% python3 -q
>>> import numpy as np
>>> np.set_printoptions(precision=1, suppress=True, linewidth=200)
>>> X = np.array([[2.0, 4.0, -3.0, 1.0],
...     [-5.0, -1.0, 5.0, -3.0],
...     [-9.0, 0.0, 8.0, -5.0],
...     [-11.0, -4.0, 11.0, -6.0]])
>>> M2 = X / np.sqrt((X ** 2).mean(axis=1, keepdims=True))
>>> np.linalg.matrix_rank(X - X.mean(axis=1, keepdims=True))
np.int64(3)
>>> M2[2]
array([-1.4,  0. ,  1.2, -0.8])
>>> np.linalg.matrix_rank(M2) == np.linalg.matrix_rank(X)
np.True_
>>> X - X.mean(axis=1, keepdims=True)
array([[ 1. ,  3. , -4. ,  0. ],
       [-4. ,  0. ,  6. , -2. ],
       [-7.5,  1.5,  9.5, -3.5],
       [-8.5, -1.5, 13.5, -3.5]])
>>> J = np.load("w.npy")
>>> J
array([[ 0,  0,  0,  0],
       [-4,  1,  2, -2],
       [ 0,  0,  0,  0],
       [ 0,  1,  1,  3],
       [ 0,  0,  0,  0],
       [ 0,  0,  0,  0],
       [ 0,  0,  0,  0],
       [-2, -2,  3,  2],
       [ 2,  3, -2,  1],
       [ 0,  1,  1,  3],
       [-2, -2,  3,  2],
       [ 0,  0,  0,  0],
       [ 2,  3, -2,  1],
       [ 0,  0,  0,  0],
       [ 2,  3, -2,  1],
       [-2,  1, -2, -2],
       [ 0,  0,  0,  0],
       [ 0,  0,  0,  0],
       [ 2,  3, -2,  1],
       [ 0,  0,  0,  0],
       [ 0,  0,  0,  0],
       [ 0,  0,  0,  0],
       [-2,  3, -1, -4],
       [ 2,  3, -2,  1],
       [-4, -1,  1,  0],
       [-2,  0,  4,  0],
       [ 0,  0,  0,  0],
       [ 0,  0,  0,  0],
       [-2,  1, -2, -2],
       [ 0,  0,  0,  0],
       [-2, -2,  3,  2],
       [ 2,  5, -1, -1],
       [ 0,  4, -4, -1],
       [ 0,  1,  1,  3],
       [ 0,  0,  0,  0],
       [-4, -1,  1,  0],
       [-2, -2,  3,  2],
       [-2, -2,  3,  2],
       [ 0,  0,  0,  0]])
>>> cent = J[[26, 31]].astype(float)
>>> for _ in range(5):
...     idx = np.linalg.norm(J[:, None] - cent, axis=-1).argmin(axis=1)
...     cent = np.array([J[idx == j].mean(axis=0) for j in range(2)])
... 
>>> idx
array([0, 0, 0, 0, 0, 0, 0, 0, 1, 0, 0, 0, 1, 0, 1, 0, 0, 0, 1, 0, 0, 0, 1, 1, 0, 0, 0, 0, 0, 0, 0, 1, 1, 0, 0, 0, 0, 0, 0])
>>> np.abs(cent[1] - cent[0]).argmax()
np.int64(1)
>>> cent[1] - cent[0]
array([ 2.2,  3.6, -2.7, -0.5])
>>> P = J @ np.linalg.solve(J.T @ J, J.T)
>>> np.diag(P)
array([0. , 0.3, 0. , 0.2, 0. , 0. , 0. , 0.1, 0.1, 0.2, 0.1, 0. , 0.1, 0. , 0.1, 0.2, 0. , 0. , 0.1, 0. , 0. , 0. , 0.3, 0.1, 0.2, 0.3, 0. , 0. , 0.2, 0. , 0.1, 0.4, 0.3, 0.2, 0. , 0.2, 0.1, 0.1,
       0. ])
>>> np.round(P @ J[:, 3], 1) + 0
array([ 0., -2.,  0.,  3.,  0.,  0.,  0.,  2.,  1.,  3.,  2.,  0.,  1.,  0.,  1., -2.,  0.,  0.,  1.,  0.,  0.,  0., -4.,  1.,  0.,  0.,  0.,  0., -2.,  0.,  2., -1., -1.,  3.,  0.,  0.,  2.,  2.,
        0.])
>>> np.round(np.linalg.eigvalsh(P), 1) + 0
array([0., 0., 0., 0., 0., 0., 0., 0., 0., 0., 0., 0., 0., 0., 0., 0., 0., 0., 0., 0., 0., 0., 0., 0., 0., 0., 0., 0., 0., 0., 0., 0., 0., 0., 0., 1., 1., 1., 1.])
>>> np.allclose(P @ P, P)
True
>>> np.linalg.matrix_rank(np.eye(39) - P)
np.int64(35)
>>> cen = J - J.mean(axis=0)
>>> evecs = np.linalg.svd(cen)[2][:3]
>>> M2 = cen - cen @ evecs.T @ evecs
>>> np.diag(evecs.T @ evecs)
array([0.7, 1. , 0.7, 0.7])
>>> np.round(np.cov(cen @ evecs.T, rowvar=False), 1) + 0
array([[6.9, 0. , 0. ],
       [0. , 2.7, 0. ],
       [0. , 0. , 0.7]])
>>> np.linalg.norm(M2, axis=1).round(6).argmax()
np.int64(25)
>>> W = np.array([[-2, -3, 3, -1, 3],
...     [-3, 3, 1, 2, 1],
...     [-2, 0, -2, 2, 1],
...     [3, 2, -2, -1, 3]])
>>> coef = np.array([2, 2, 0, 2, 2])
>>> act = np.maximum(J @ W + coef, 0)
>>> (act > 0).mean(axis=0)
array([0.7, 1. , 0.3, 1. , 0.8])
>>> cent = np.array([[3, 0, 2], [2, 0, 2], [3, 1, 2], [2, 2, 3], [2, 0, 3]])
>>> (act @ cent).round(6).argmax(axis=1)
array([2, 2, 2, 2, 2, 2, 2, 0, 2, 2, 0, 2, 2, 2, 2, 0, 2, 2, 2, 2, 2, 2, 2, 2, 0, 2, 2, 2, 0, 2, 0, 2, 0, 2, 2, 0, 0, 0, 2])
>>> M = np.array([[-2.6, -0.2, -0.5, -0.2, 0.0, -2.0, 2.7, 1.3],
...     [-0.3, 0.9, -0.5, -1.1, -0.2, -0.3, -1.9, -0.3],
...     [-0.6, 0.1, 0.4, 1.3, -0.5, 1.1, 0.7, 0.9],
...     [-0.4, -0.6, 1.7, -0.7, 1.0, -0.6, -0.6, 0.7],
...     [0.8, 1.2, 0.5, -1.0, -0.1, 1.1, 1.8, -0.2],
...     [-1.0, -1.4, -1.6, -1.2, 0.2, -0.8, -0.8, -0.4],
...     [1.7, -0.3, 0.7, -0.8, 0.3, -1.1, 0.0, -0.3],
...     [0.2, -0.7, -0.5, -1.4, -0.1, -0.6, 0.1, 0.3],
...     [-1.1, -0.2, -0.3, 1.5, 1.5, -0.9, 0.0, 0.6],
...     [-0.2, 0.8, 1.5, -0.4, -2.4, -1.6, 1.7, 0.8],
...     [1.3, 1.0, 0.4, -0.7, -1.2, -0.3, 0.4, 0.7],
...     [-0.5, -0.9, 1.8, 1.6, 0.5, -0.3, -1.6, 0.6]])
>>> M
array([[-2.6, -0.2, -0.5, -0.2,  0. , -2. ,  2.7,  1.3],
       [-0.3,  0.9, -0.5, -1.1, -0.2, -0.3, -1.9, -0.3],
       [-0.6,  0.1,  0.4,  1.3, -0.5,  1.1,  0.7,  0.9],
       [-0.4, -0.6,  1.7, -0.7,  1. , -0.6, -0.6,  0.7],
       [ 0.8,  1.2,  0.5, -1. , -0.1,  1.1,  1.8, -0.2],
       [-1. , -1.4, -1.6, -1.2,  0.2, -0.8, -0.8, -0.4],
       [ 1.7, -0.3,  0.7, -0.8,  0.3, -1.1,  0. , -0.3],
       [ 0.2, -0.7, -0.5, -1.4, -0.1, -0.6,  0.1,  0.3],
       [-1.1, -0.2, -0.3,  1.5,  1.5, -0.9,  0. ,  0.6],
       [-0.2,  0.8,  1.5, -0.4, -2.4, -1.6,  1.7,  0.8],
       [ 1.3,  1. ,  0.4, -0.7, -1.2, -0.3,  0.4,  0.7],
       [-0.5, -0.9,  1.8,  1.6,  0.5, -0.3, -1.6,  0.6]])
>>> P = M @ np.linalg.solve(M.T @ M, M.T)
>>> np.trace(P)
np.float64(8.0)
>>> M2 = np.c_[M[:, :1] @ np.array([[-1]]), np.array([0, -2, 3, 0, 0, 3, 1, -3, 3, -2, 2, 0])]
>>> M2
array([[ 2.6,  0. ],
       [ 0.3, -2. ],
       [ 0.6,  3. ],
       [ 0.4,  0. ],
       [-0.8,  0. ],
       [ 1. ,  3. ],
       [-1.7,  1. ],
       [-0.2, -3. ],
       [ 1.1,  3. ],
       [ 0.2, -2. ],
       [-1.3,  2. ],
       [ 0.5,  0. ]])
>>> np.linalg.matrix_rank(M2)
np.int64(2)
>>> np.linalg.matrix_rank(np.c_[M, M2])
np.int64(9)
>>> np.round(np.linalg.norm(M2 - M @ np.linalg.lstsq(M, M2)[0], axis=0), 1) + 0
array([0. , 5.6])
>>> vec = np.array([2, -5])
>>> np.linalg.norm(M2 @ vec) <= np.linalg.norm(M2, 2) * np.linalg.norm(vec) + 1e-9
np.True_
>>> M2 @ vec
array([  5.2,  10.6, -13.8,   0.8,  -1.6, -13. ,  -8.4,  14.6, -12.8,  10.4, -12.6,   1. ])
>>> M2 @ np.ones(2)
array([ 2.6, -1.7,  3.6,  0.4, -0.8,  4. , -0.7, -3.2,  4.1, -1.8,  0.7,  0.5])
>>> M2 * vec
array([[  5.2,  -0. ],
       [  0.6,  10. ],
       [  1.2, -15. ],
       [  0.8,  -0. ],
       [ -1.6,  -0. ],
       [  2. , -15. ],
       [ -3.4,  -5. ],
       [ -0.4,  15. ],
       [  2.2, -15. ],
       [  0.4,  10. ],
       [ -2.6, -10. ],
       [  1. ,  -0. ]])
>>> np.einsum("ij,j->i", M2, vec)
array([  5.2,  10.6, -13.8,   0.8,  -1.6, -13. ,  -8.4,  14.6, -12.8,  10.4, -12.6,   1. ])
>>> M2 @ (2 * vec)
array([ 10.4,  21.2, -27.6,   1.6,  -3.2, -26. , -16.8,  29.2, -25.6,  20.8, -25.2,   2. ])
>>> (M2 @ vec).argmax()
np.int64(7)
>>> np.sign((M2 @ vec).round(6))
array([ 1.,  1., -1.,  1., -1., -1., -1.,  1., -1.,  1., -1.,  1.])
>>> s = 20 * 0.2 ** np.arange(3)
>>> rng = np.random.default_rng(63)
>>> W0 = rng.normal(size=(26, 3)) * rng.permutation(s)
>>> W0.round(1) + 0
array([[ 14.2,   1.9,  -6.6],
       [ -1.7,   1. ,   4.3],
       [ 28.1,   0.2,   4.8],
       [ 48.2,   0.7,   5.3],
       [-12.8,  -1.6,  -1. ],
       [ -1.2,   0.9,  -1.5],
       [  2.3,   0.1,   6.8],
       [  6. ,  -0.2,   0.6],
       [  7.4,   0.8,  -2.3],
       [ 35.4,   0.9,   3. ],
       [ 17.3,   0. ,  -5. ],
       [ -8.4,  -0.5,   4.1],
       [-17.8,   0.2,   2.1],
       [-32.1,  -0.3,   0.6],
       [ 27.7,  -0.5,   2.9],
       [  7. ,  -0.7,   3.6],
       [ 13.3,  -0.5,   1.9],
       [  7.6,  -0.5,  -5.5],
       [  4.9,   0.3,   2.8],
       [ 18.9,   1.2,   2.9],
       [  2.1,  -0.3,   7. ],
       [-14.3,  -0.3,   2.5],
       [-17.5,   2.4,   5.1],
       [ -2. ,  -0.6,  -2. ],
       [  1.8,  -0.8,   3.3],
       [ 27.7,  -1.1,  -1. ]])
>>> cent = W0[[0, 21]].astype(float)
>>> for _ in range(4):
...     idx = np.linalg.norm(W0[:, None] - cent, axis=-1).argmin(axis=1)
...     cent = np.array([W0[idx == j].mean(axis=0) for j in range(2)])
... 
>>> idx
array([0, 1, 0, 0, 1, 1, 1, 1, 0, 0, 0, 1, 1, 1, 0, 1, 0, 0, 1, 0, 1, 1, 1, 1, 1, 0])
>>> cent.round(1) + 0
array([[22.4,  0.3,  0. ],
       [-5.6,  0. ,  2.5]])
>>> np.abs(cent[1] - cent[0]).argmax()
np.int64(0)
>>> np.bincount(idx)
array([11, 15])
>>> T = np.stack([W0, 5 * W0, W0[::-1]])
>>> np.einsum("bij,cij->bc", T, T)
array([[  9695.8,  48479.1,   1578.3],
       [ 48479.1, 242395.6,   7891.3],
       [  1578.3,   7891.3,   9695.8]])
>>> np.linalg.matrix_rank(T.reshape(3, -1))
np.int64(2)
>>> T.shape
(3, 26, 3)
>>> np.linalg.norm(T, axis=(1, 2))
array([ 98.5, 492.3,  98.5])
>>> data = np.load("x.npy")
>>> data
array([[6., 0., 0., 0., 0.],
       [0., 6., 5., 5., 5.],
       [0., 5., 6., 5., 5.],
       [0., 5., 5., 6., 5.],
       [0., 5., 5., 5., 6.]])
>>> vec = np.ones(5)
>>> for _ in range(6):
...     vec = data @ vec
...     vec /= np.linalg.norm(vec)
...     print(round(vec @ data @ vec, 1))
... 
20.7
21.0
21.0
21.0
21.0
21.0
>>> round(np.linalg.eigvalsh(data)[-1], 1)
np.float64(21.0)
>>> evals, evecs = np.linalg.eigh(data)
>>> vec = np.array([2, 1, 1, 1, 1])
>>> np.linalg.eigvalsh(data[1:, 1:])
array([ 1.,  1.,  1., 21.])
>>> evecs * np.abs(evals) @ evecs.T
array([[6., 0., 0., 0., 0.],
       [0., 6., 5., 5., 5.],
       [0., 5., 6., 5., 5.],
       [0., 5., 5., 6., 5.],
       [0., 5., 5., 5., 6.]])
>>> (np.sign(evecs[:, -1].round(6)) == np.sign(evecs[0, -1].round(6))).astype(int)
array([1, 0, 0, 0, 0])
>>> low = np.linalg.cholesky(data)
>>> np.linalg.eigvalsh(data).min() > 0
np.True_
>>> data / np.sqrt(np.outer(np.diag(data), np.diag(data)))
array([[1. , 0. , 0. , 0. , 0. ],
       [0. , 1. , 0.8, 0.8, 0.8],
       [0. , 0.8, 1. , 0.8, 0.8],
       [0. , 0.8, 0.8, 1. , 0.8],
       [0. , 0.8, 0.8, 0.8, 1. ]])
>>> low @ low.T
array([[6., 0., 0., 0., 0.],
       [0., 6., 5., 5., 5.],
       [0., 5., 6., 5., 5.],
       [0., 5., 5., 6., 5.],
       [0., 5., 5., 5., 6.]])
>>> evals, evecs = np.linalg.eigh(data)
>>> round(evals.sum(), 1), np.trace(data)
(np.float64(30.0), np.float64(30.0))
>>> (evals > 1e-8).sum(), (evals < -1e-8).sum()
(np.int64(5), np.int64(0))
>>> np.linalg.eigvalsh(data + -3 * np.eye(5))
array([-2., -2., -2.,  3., 18.])
>>> np.unique(evals.round(6) + 0, return_counts=True)[1]
array([3, 1, 1])
>>> np.round(evecs.T @ data @ evecs, 1) + 0
array([[ 1.,  0.,  0.,  0.,  0.],
       [ 0.,  1.,  0.,  0.,  0.],
       [ 0.,  0.,  1.,  0.,  0.],
       [ 0.,  0.,  0.,  6.,  0.],
       [ 0.,  0.,  0.,  0., 21.]])
>>> evecs @ np.diag(evals) @ evecs.T
array([[6., 0., 0., 0., 0.],
       [0., 6., 5., 5., 5.],
       [0., 5., 6., 5., 5.],
       [0., 5., 5., 6., 5.],
       [0., 5., 5., 5., 6.]])
>>> Q, r_ = np.linalg.qr(J)
>>> np.trace(Q @ Q.T)
np.float64(4.0)
>>> np.allclose(r_.T @ r_, J.T @ J)
True
>>> Q.shape, r_.shape
((39, 4), (4, 4))
